>>> import numpy as np
>>> from numpy import linalg as LA
>>> np.set_printoptions(precision=2, suppress=True, linewidth=120, sign=" ")
>>> rnd = lambda a: np.round(a, 2) + 0
>>> J = np.array([[4, 6, -5, 2],
...     [3, -3, -4, -1],
...     [-3, -12, -1, -4],
...     [-5, 3, 0, 1],
...     [-2, -6, 5, -2],
...     [2, -12, -1, -4],
...     [4, -6, 4, -2]])
>>> B = np.array([[3, 9, 1], [0, 2, 7], [9, 6, 7], [2, 2, 5]])
>>> np.einsum("ik,kj->ij", J, B)
array([[ -29,   22,   21],
       [ -29,   -5,  -51],
       [ -26,  -65, -114],
       [ -13,  -37,   21],
       [  35,   -4,  -19],
       [ -11,  -20, -109],
       [  44,   44,  -20]])
>>> np.einsum("ik,kj->ji", J, B)
array([[ -29,  -29,  -26,  -13,   35,  -11,   44],
       [  22,   -5,  -65,  -37,   -4,  -20,   44],
       [  21,  -51, -114,   21,  -19, -109,  -20]])
>>> np.einsum("ij,ij->i", J, J)
array([  81,   35,  170,   35,   69,  165,   72])
>>> J.ravel(order="F")
array([  4,   3,  -3,  -5,  -2,   2,   4,   6,  -3, -12,   3,  -6, -12,  -6,  -5,  -4,  -1,   0,   5,  -1,   4,   2,
        -1,  -4,   1,  -2,  -4,  -2])
>>> J.reshape(-1, 2)
array([[  4,   6],
       [ -5,   2],
       [  3,  -3],
       [ -4,  -1],
       [ -3, -12],
       [ -1,  -4],
       [ -5,   3],
       [  0,   1],
       [ -2,  -6],
       [  5,  -2],
       [  2, -12],
       [ -1,  -4],
       [  4,  -6],
       [  4,  -2]])
>>> J.reshape(7, 5)
Traceback (most recent call last):
  File "<python-input-11>", line 1, in <module>
    J.reshape(7, 5)
    ~~~~~~~~~^^^^^^
ValueError: cannot reshape array of size 28 into shape (7,5)
>>> T = J.reshape(7, 2, -1)
>>> np.einsum("ihd,ihd->ih", T, T)
array([[  52,   29],
       [  18,   17],
       [ 153,   17],
       [  34,    1],
       [  40,   29],
       [ 148,   17],
       [  52,   20]])
>>> T[:, 0]
array([[  4,   6],
       [  3,  -3],
       [ -3, -12],
       [ -5,   3],
       [ -2,  -6],
       [  2, -12],
       [  4,  -6]])
>>> np.swapaxes(T, 1, 2)[5]
array([[  2,  -1],
       [-12,  -4]])
>>> T.sum(axis=1)
array([[ -1,   8],
       [ -1,  -4],
       [ -4, -16],
       [ -5,   4],
       [  3,  -8],
       [  1, -16],
       [  8,  -8]])
>>> T.transpose(1, 0, 2)
array([[[  4,   6],
        [  3,  -3],
        [ -3, -12],
        [ -5,   3],
        [ -2,  -6],
        [  2, -12],
        [  4,  -6]],

       [[ -5,   2],
        [ -4,  -1],
        [ -1,  -4],
        [  0,   1],
        [  5,  -2],
        [ -1,  -4],
        [  4,  -2]]])
>>> T.shape
(7, 2, 2)
>>> m1 = np.array([[2.07, -2.56, -3.4],
...     [-1.12, 1.35, 3.06],
...     [-0.49, 0.48, 1.6],
...     [-4.17, 7.89, 9.53],
...     [-2.61, 4.28, 5.74],
...     [0.1, 0.03, -0.25],
...     [2.93, -3.3, -7.02],
...     [2.37, -4.72, -4.99],
...     [1.71, -3.19, -3.95],
...     [-1.02, 1.82, 1.7],
...     [0.04, 0.21, -0.67],
...     [0.8, -2.01, -0.59],
...     [2.54, -2.41, -5.44]])
>>> W2 = m1[[10, 2]].astype(float)
>>> for _ in range(3):
...     z = LA.norm(m1[:, None] - W2, axis=-1).argmin(axis=1)
...     W2 = np.array([m1[z == j].mean(axis=0) for j in range(2)])
... 
>>> z
array([ 0,  1,  1,  1,  1,  0,  0,  0,  0,  1,  0,  0,  0])
>>> np.abs(W2[1] - W2[0]).argmax()
np.int64(2)
>>> np.bincount(z)
array([ 8,  5])
>>> cen = m1 - m1.mean(axis=0)
>>> left, s, Vh = LA.svd(cen, full_matrices=False)
>>> rnd(np.abs(Vh[-1]))
array([ 0.94,  0.15,  0.32])
>>> rnd(Vh[0] * np.sign(Vh[0, np.abs(Vh[0]).argmax()]))
array([-0.34,  0.55,  0.76])
>>> rnd((s ** 2).sum() ** 2 / (s ** 4).sum())
np.float64(1.04)
>>> rnd(s)
array([ 21.45,   2.85,   0.68])
>>> LA.matrix_rank(cen)
np.int64(3)
>>> rnd(s ** 2 / (s ** 2).sum())
array([ 0.98,  0.02,  0.  ])
>>> rnd(cen.mean(axis=0))
array([ 0.,  0.,  0.])
>>> B = np.c_[m1[:, :2] @ np.array([[-4, -3], [5, -2]]), np.array([2, 3, -3, 0, 2, 0, 0, -1, 0, -1, 2, 0, -1])]
>>> rnd(B)
array([[-21.08,  -1.09,   2.  ],
       [ 11.23,   0.66,   3.  ],
       [  4.36,   0.51,  -3.  ],
       [ 56.13,  -3.27,   0.  ],
       [ 31.84,  -0.73,   2.  ],
       [ -0.25,  -0.36,   0.  ],
       [-28.22,  -2.19,   0.  ],
       [-33.08,   2.33,  -1.  ],
       [-22.79,   1.25,   0.  ],
       [ 13.18,  -0.58,  -1.  ],
       [  0.89,  -0.54,   2.  ],
       [-13.25,   1.62,   0.  ],
       [-22.21,  -2.8 ,  -1.  ]])
>>> rnd(LA.lstsq(m1, B[:, 0])[0])
array([-4.,  5.,  0.])
>>> rnd(LA.norm(B - m1 @ LA.lstsq(m1, B)[0], axis=0))
array([ 0. ,  0. ,  5.6])
>>> LA.matrix_rank(B)
np.int64(3)
>>> P = B @ LA.solve(B.T @ B, B.T)
>>> np.allclose(P @ P, P)
True
>>> LA.matrix_rank(np.eye(13) - P)
np.int64(10)
>>> dist = LA.norm(m1[:, None] - m1[None], axis=-1)
>>> dist[7].round(6).argsort(kind="stable")[:4]
array([  7,   8,  12,   6])
>>> rnd(dist[:5, :5])
array([[  0.  ,   8.2 ,   6.39,  17.76,  12.34],
       [  8.2 ,   0.  ,   1.81,   9.69,   4.24],
       [  6.39,   1.81,   0.  ,  11.46,   6.01],
       [ 17.76,   9.69,  11.46,   0.  ,   5.46],
       [ 12.34,   4.24,   6.01,   5.46,   0.  ]])
>>> (dist + 1e9 * np.eye(13)).round(6).argmin(axis=1)
array([  8,   9,   9,   4,   1,  10,  12,   8,   0,   1,   5,   5,   6])
>>> np.unravel_index(dist.round(6).argmax(), dist.shape)
(np.int64(3), np.int64(6))
>>> rnd(LA.norm(m1 - m1.mean(axis=0), axis=1))
array([  4.28,   3.98,   2.19,  13.5 ,   8.07,   0.26,   7.84,   6.84,   4.92,   3.13,   0.53,   1.94,   6.01])
>>> dist.mean(axis=1).argmax()
np.int64(3)
>>> data = np.array([[-6, 9, 1, 7, 2, 4, 1, 1],
...     [7, 0, -8, 2, -6, 3, 0, -9],
...     [9, 2, -9, 3, 3, 4, 2, -4],
...     [7, -5, 8, -3, -1, -3, 4, 9],
...     [6, -8, -1, -3, -2, -6, -7, -3],
...     [-3, -1, -5, -6, -4, 0, 2, 1],
...     [-7, 1, -5, -9, -2, 2, 6, -3]])
>>> data[:, 4] = 2 * data[:, 5]
>>> data
array([[ -6,   9,   1,   7,   8,   4,   1,   1],
       [  7,   0,  -8,   2,   6,   3,   0,  -9],
       [  9,   2,  -9,   3,   8,   4,   2,  -4],
       [  7,  -5,   8,  -3,  -6,  -3,   4,   9],
       [  6,  -8,  -1,  -3, -12,  -6,  -7,  -3],
       [ -3,  -1,  -5,  -6,   0,   0,   2,   1],
       [ -7,   1,  -5,  -9,   4,   2,   6,  -3]])
>>> [round(float(x), 2) for x in LA.svd(data, compute_uv=False)[:3]]
[28.28, 21.11, 16.7]
>>> LA.cond(data) > 100
np.True_
>>> W0 = np.load("mat.npy")
>>> W0
array([[ 3., -1.,  0.,  0.,  0.,  0.,  0.,  0.,  0.,  0.],
       [-1.,  0., -1.,  0.,  0.,  0.,  0.,  0.,  0.,  0.],
       [ 0., -1.,  0., -1.,  0.,  0.,  0.,  0.,  0.,  0.],
       [ 0.,  0., -1.,  0., -1.,  0.,  0.,  0.,  0.,  0.],
       [ 0.,  0.,  0., -1.,  0., -1.,  0.,  0.,  0.,  0.],
       [ 0.,  0.,  0.,  0., -1.,  1., -1.,  0.,  0.,  0.],
       [ 0.,  0.,  0.,  0.,  0., -1.,  0., -1.,  0.,  0.],
       [ 0.,  0.,  0.,  0.,  0.,  0., -1.,  3., -1.,  0.],
       [ 0.,  0.,  0.,  0.,  0.,  0.,  0., -1.,  3., -1.],
       [ 0.,  0.,  0.,  0.,  0.,  0.,  0.,  0., -1.,  0.]])
>>> f = np.array([1, 2, 1])
>>> np.correlate(W0[7], W0[1], "full")
array([ 0.,  0.,  0.,  0.,  0.,  0.,  0.,  0.,  0.,  0.,  0.,  0.,  0.,  1., -3.,  2., -3.,  1.,  0.])
>>> np.array([np.convolve(row, f, "same") for row in W0])
array([[ 5.,  1., -1.,  0.,  0.,  0.,  0.,  0.,  0.,  0.],
       [-2., -2., -2., -1.,  0.,  0.,  0.,  0.,  0.,  0.],
       [-1., -2., -2., -2., -1.,  0.,  0.,  0.,  0.,  0.],
       [ 0., -1., -2., -2., -2., -1.,  0.,  0.,  0.,  0.],
       [ 0.,  0., -1., -2., -2., -2., -1.,  0.,  0.,  0.],
       [ 0.,  0.,  0., -1., -1.,  0., -1., -1.,  0.,  0.],
       [ 0.,  0.,  0.,  0., -1., -2., -2., -2., -1.,  0.],
       [ 0.,  0.,  0.,  0.,  0., -1.,  1.,  4.,  1., -1.],
       [ 0.,  0.,  0.,  0.,  0.,  0., -1.,  1.,  4.,  1.],
       [ 0.,  0.,  0.,  0.,  0.,  0.,  0., -1., -2., -1.]])
>>> np.cross(W0[7, :3], W0[1, :3])
array([-0.,  0.,  0.])
>>> K = np.loadtxt("w.csv", delimiter=",")
>>> K
array([[-2.,  0., -3.,  2.],
       [ 4.,  0.,  6., -4.],
       [ 0.,  0.,  0.,  0.],
       [ 2.,  0.,  3., -2.],
       [ 2.,  0.,  3., -2.],
       [-4.,  0., -6.,  4.],
       [ 2.,  0.,  3., -2.]])
>>> # rows and columns are dependent
>>> t = np.radians(45)
>>> R = np.eye(4)
>>> R[1, 1] = R[3, 3] = np.cos(t)
>>> R[1, 3], R[3, 1] = -np.sin(t), np.sin(t)
>>> rnd(R)
array([[ 1.  ,  0.  ,  0.  ,  0.  ],
       [ 0.  ,  0.71,  0.  , -0.71],
       [ 0.  ,  0.  ,  1.  ,  0.  ],
       [ 0.  ,  0.71,  0.  ,  0.71]])
>>> B = K @ R.T
>>> rnd(LA.svd(K, compute_uv=False)), rnd(LA.svd(B, compute_uv=False))
(array([ 14.28,   0.  ,   0.  ,   0.  ]), array([ 14.28,   0.  ,   0.  ,   0.  ]))
>>> rnd(B)
array([[-2.  , -1.41, -3.  ,  1.41],
       [ 4.  ,  2.83,  6.  , -2.83],
       [ 0.  ,  0.  ,  0.  ,  0.  ],
       [ 2.  ,  1.41,  3.  , -1.41],
       [ 2.  ,  1.41,  3.  , -1.41],
       [-4.  , -2.83, -6.  ,  2.83],
       [ 2.  ,  1.41,  3.  , -1.41]])
>>> rnd(np.abs(B - K).max(axis=0))
array([ 0.  ,  2.83,  0.  ,  1.17])
>>> np.allclose(LA.norm(K, axis=1), LA.norm(B, axis=1))
True
>>> rnd(B @ LA.pinv(B) @ B)
array([[-2.  , -1.41, -3.  ,  1.41],
       [ 4.  ,  2.83,  6.  , -2.83],
       [ 0.  ,  0.  ,  0.  ,  0.  ],
       [ 2.  ,  1.41,  3.  , -1.41],
       [ 2.  ,  1.41,  3.  , -1.41],
       [-4.  , -2.83, -6.  ,  2.83],
       [ 2.  ,  1.41,  3.  , -1.41]])
>>> np.abs(np.diag(LA.qr(B)[1])) > 1e-9
array([ True, False, False, False])
>>> LA.lstsq(B[:-1].T, B[-1])[2]
np.int32(1)
>>> f = np.array([-2, -2, 1, 0, 1, 0, 2])
>>> X = f[np.abs(np.subtract.outer(np.arange(7), np.arange(7)))]
>>> X
array([[-2, -2,  1,  0,  1,  0,  2],
       [-2, -2, -2,  1,  0,  1,  0],
       [ 1, -2, -2, -2,  1,  0,  1],
       [ 0,  1, -2, -2, -2,  1,  0],
       [ 1,  0,  1, -2, -2, -2,  1],
       [ 0,  1,  0,  1, -2, -2, -2],
       [ 2,  0,  1,  0,  1, -2, -2]])
>>> # symmetric
>>> vals, evecs = LA.eigh(X)
>>> rnd(LA.svd(X, compute_uv=False))
array([ 6.14,  4.77,  4.31,  3.48,  2.87,  0.68,  0.37])
>>> (vals > 1e-8).sum(), (vals < -1e-8).sum()
(np.int64(1), np.int64(6))
>>> rnd(LA.eigvalsh(X + 2 * np.eye(7)))
array([-4.14, -2.77, -1.48, -0.87,  1.32,  1.63,  6.31])
>>> rnd(evecs @ np.diag(vals) @ evecs.T)
array([[-2., -2.,  1.,  0.,  1.,  0.,  2.],
       [-2., -2., -2.,  1.,  0.,  1.,  0.],
       [ 1., -2., -2., -2.,  1.,  0.,  1.],
       [ 0.,  1., -2., -2., -2.,  1.,  0.],
       [ 1.,  0.,  1., -2., -2., -2.,  1.],
       [ 0.,  1.,  0.,  1., -2., -2., -2.],
       [ 2.,  0.,  1.,  0.,  1., -2., -2.]])
>>> rnd(evecs.T @ X @ evecs)
array([[-6.14,  0.  ,  0.  ,  0.  ,  0.  ,  0.  ,  0.  ],
       [ 0.  , -4.77,  0.  ,  0.  ,  0.  ,  0.  ,  0.  ],
       [ 0.  ,  0.  , -3.48,  0.  ,  0.  ,  0.  ,  0.  ],
       [ 0.  ,  0.  ,  0.  , -2.87,  0.  ,  0.  ,  0.  ],
       [ 0.  ,  0.  ,  0.  ,  0.  , -0.68,  0.  ,  0.  ],
       [ 0.  ,  0.  ,  0.  ,  0.  ,  0.  , -0.37,  0.  ],
       [ 0.  ,  0.  ,  0.  ,  0.  ,  0.  ,  0.  ,  4.31]])
>>> np.unique(vals.round(6) + 0, return_counts=True)[1]
array([ 1,  1,  1,  1,  1,  1,  1])
>>> rnd(np.abs(evecs[:, -1]))
array([ 0.36,  0.36,  0.41,  0.38,  0.41,  0.36,  0.36])
>>> rnd(evecs.T @ evecs)
array([[ 1.,  0.,  0.,  0.,  0.,  0.,  0.],
       [ 0.,  1.,  0.,  0.,  0.,  0.,  0.],
       [ 0.,  0.,  1.,  0.,  0.,  0.,  0.],
       [ 0.,  0.,  0.,  1.,  0.,  0.,  0.],
       [ 0.,  0.,  0.,  0.,  1.,  0.,  0.],
       [ 0.,  0.,  0.,  0.,  0.,  1.,  0.],
       [ 0.,  0.,  0.,  0.,  0.,  0.,  1.]])
